$ python -q
>>> import numpy as np
>>> np.set_printoptions(precision=1, suppress=True, linewidth=200, sign=" ")
>>> mat = np.loadtxt("x.csv", delimiter=",")
>>> mat
array([[-2., -3.,  0.],
       [-3., -1., -3.],
       [ 0., -3.,  1.]])
>>> T = np.stack([mat, -2 * mat, mat[::-1]])
>>> np.linalg.norm(T, axis=(1, 2))
array([  6.5,  13. ,   6.5])
>>> T.shape
(3, 3, 3)
>>> (T @ mat.T).shape
(3, 3, 3)
>>> M2 = mat / np.linalg.norm(mat, axis=1, keepdims=True)
>>> G = M2 @ M2.T
>>> np.argwhere(np.triu(np.abs(G) > 0.95, 1))
array([], shape=(0, 2), dtype=int64)
>>> round(np.degrees(np.arccos(np.clip(G[1, 0], -1, 1))), 1)
np.float64(55.1)
>>> (G - 2 * np.eye(3)).round(6).argmax(axis=1)
array([ 2,  0,  0])
>>> G.round(1) + 0
array([[ 1. ,  0.6,  0.8],
       [ 0.6,  1. ,  0. ],
       [ 0.8,  0. ,  1. ]])
>>> G[1].round(1) + 0
array([ 0.6,  1. ,  0. ])
>>> np.round(np.linalg.det(2 * mat), 1), round(float(np.linalg.det(mat)), 1)
(np.float64(88.0), 11.0)
>>> np.poly(mat)
array([  1.,   2., -19., -11.])
>>> round(float(np.linalg.eigvals(mat).sum().real), 1)
-2.0
>>> np.linalg.eigvals(mat)
array([-5.2, -0.6,  3.8])
>>> round(float(np.linalg.det(mat.T)), 1)
11.0
>>> np.einsum("ij,ji->", mat, mat)
np.float64(42.0)
>>> np.round(np.linalg.norm(mat[1], 1), 1), np.round(np.linalg.norm(mat[1], np.inf), 1)
(np.float64(7.0), np.float64(3.0))
>>> mat[1] @ mat[0]
np.float64(9.0)
>>> round(np.linalg.norm(mat, "nuc"), 1)
np.float64(9.6)
>>> X = np.load("arr.npy")
>>> X
array([[ 1. ,  0. ,  0. ,  0. ],
       [ 0. ,  0.9,  0.5,  0. ],
       [ 0. , -0.5,  0.9,  0. ],
       [ 0. ,  0. ,  0. ,  1. ]])
>>> M2 = np.linalg.inv(X)
>>> np.linalg.inv(M2)
array([[ 1. ,  0. ,  0. ,  0. ],
       [ 0. ,  0.9,  0.5,  0. ],
       [ 0. , -0.5,  0.9,  0. ],
       [ 0. ,  0. ,  0. ,  1. ]])
>>> np.linalg.det(X) * M2
array([[ 1. ,  0. ,  0. ,  0. ],
       [ 0. ,  0.9, -0.5,  0. ],
       [ 0. ,  0.5,  0.9,  0. ],
       [ 0. ,  0. ,  0. ,  1. ]])
>>> np.round(X @ M2, 1) + 0
array([[ 1.,  0.,  0.,  0.],
       [ 0.,  1.,  0.,  0.],
       [ 0.,  0.,  1.,  0.],
       [ 0.,  0.,  0.,  1.]])
>>> np.round(np.linalg.cond(X), 1)
np.float64(1.0)
>>> (np.abs(M2) > 1e-9).astype(int)
array([[ 1,  0,  0,  0],
       [ 0,  1,  1,  0],
       [ 0,  1,  1,  0],
       [ 0,  0,  0,  1]])
>>> M2
array([[ 1. ,  0. ,  0. ,  0. ],
       [ 0. ,  0.9, -0.5,  0. ],
       [ 0. ,  0.5,  0.9,  0. ],
       [ 0. ,  0. ,  0. ,  1. ]])
